$ python -q
>>> import numpy as np
>>> np.set_printoptions(precision=2, suppress=True, linewidth=100, sign=" ")
>>> def rnd(a):
...     return np.round(a, 2) + 0
... 
>>> data = np.array([[-0.02, 1.13, 0.76, -0.54, 1.33],
...     [1.36, -5.33, 0.19, -2.86, -3.83],
...     [-4.19, 1.75, -3.83, 0.6, 2.92],
...     [-0.25, 0.64, 0.21, -0.35, 0.87],
...     [-1.11, -1.34, -0.6, -2.21, 0.39]])
>>> [round(float(x), 2) for x in np.linalg.svd(data, compute_uv=False)[:3]]
[8.93, 5.09, 2.32]
>>> np.linalg.matrix_rank(data, rtol=0.1)
np.int64(3)
>>> rnd(np.linalg.norm(data, 2) / np.linalg.norm(data))
np.float64(0.85)
>>> Uu, s, Vt = np.linalg.svd(data, full_matrices=False)
>>> rnd(s)
array([ 8.93,  5.09,  2.32,  0.08,  0.  ])
>>> rnd(np.abs(Vt[0]))
array([ 0.4 ,  0.61,  0.27,  0.29,  0.56])
>>> np.allclose(Uu * s @ Vt, data)
True
>>> Uu.shape, s.shape, Vt.shape
((5, 5), (5,), (5, 5))
>>> rnd(np.sqrt((s ** 2).sum())), rnd(np.linalg.norm(data))
(np.float64(10.54), np.float64(10.54))
>>> rnd(np.cumsum(s ** 2) / np.sum(s ** 2))
array([ 0.72,  0.95,  1.  ,  1.  ,  1.  ])
>>> x = np.array([1, 2, 2, 2, 0])
>>> (data @ x).argmax()
np.int64(0)
>>> np.sign((data @ x).round(6))
array([ 1., -1., -1.,  1., -1.])
>>> data @ np.eye(5)[0]
array([-0.02,  1.36, -4.19, -0.25, -1.11])
>>> m1 = np.array([[1.1, 1.7, -0.6, -0.1],
...     [0.6, 1.6, 0.5, -1.2],
...     [0.1, -0.2, 0.5, 1.7],
...     [-0.4, -1.7, -0.1, 0.3],
...     [-0.1, 0.7, -0.1, -0.2],
...     [1.0, -2.8, 0.7, -1.8],
...     [2.1, 0.3, 0.1, 0.8],
...     [-0.3, 0.7, -0.5, 0.0],
...     [0.1, 0.2, -0.8, 1.8],
...     [-0.2, -1.5, 0.0, -0.2],
...     [0.1, -0.3, 1.0, 0.1],
...     [-1.2, -0.1, 1.0, 0.4],
...     [-0.9, 0.3, -1.3, 0.7],
...     [-1.0, -0.5, 0.0, -0.3],
...     [-2.0, 0.3, -1.6, 0.2],
...     [1.0, -0.1, -0.1, 0.3],
...     [-0.1, 0.3, -0.1, 0.0],
...     [-0.8, -1.9, 0.0, 0.3],
...     [0.2, -0.7, 0.1, 0.9],
...     [0.6, -0.3, 1.1, 1.5],
...     [0.4, 0.6, 0.2, -1.5],
...     [-1.3, -1.3, 2.2, 0.6],
...     [-2.3, 0.9, -0.8, -0.3],
...     [-0.1, -0.1, 1.5, 0.9]])
>>> m1[13] *= 3
>>> rnd(m1)
array([[ 1.1,  1.7, -0.6, -0.1],
       [ 0.6,  1.6,  0.5, -1.2],
       [ 0.1, -0.2,  0.5,  1.7],
       [-0.4, -1.7, -0.1,  0.3],
       [-0.1,  0.7, -0.1, -0.2],
       [ 1. , -2.8,  0.7, -1.8],
       [ 2.1,  0.3,  0.1,  0.8],
       [-0.3,  0.7, -0.5,  0. ],
       [ 0.1,  0.2, -0.8,  1.8],
       [-0.2, -1.5,  0. , -0.2],
       [ 0.1, -0.3,  1. ,  0.1],
       [-1.2, -0.1,  1. ,  0.4],
       [-0.9,  0.3, -1.3,  0.7],
       [-3. , -1.5,  0. , -0.9],
       [-2. ,  0.3, -1.6,  0.2],
       [ 1. , -0.1, -0.1,  0.3],
       [-0.1,  0.3, -0.1,  0. ],
       [-0.8, -1.9,  0. ,  0.3],
       [ 0.2, -0.7,  0.1,  0.9],
       [ 0.6, -0.3,  1.1,  1.5],
       [ 0.4,  0.6,  0.2, -1.5],
       [-1.3, -1.3,  2.2,  0.6],
       [-2.3,  0.9, -0.8, -0.3],
       [-0.1, -0.1,  1.5,  0.9]])
>>> proj = m1 @ np.linalg.solve(m1.T @ m1, m1.T)
>>> rnd(np.trace(proj))
np.float64(4.0)
>>> rnd(np.linalg.eigvalsh(proj))
array([ 0.,  0.,  0.,  0.,  0.,  0.,  0.,  0.,  0.,  0.,  0.,  0.,  0.,  0.,  0.,  0.,  0.,  0.,
        0.,  0.,  1.,  1.,  1.,  1.])
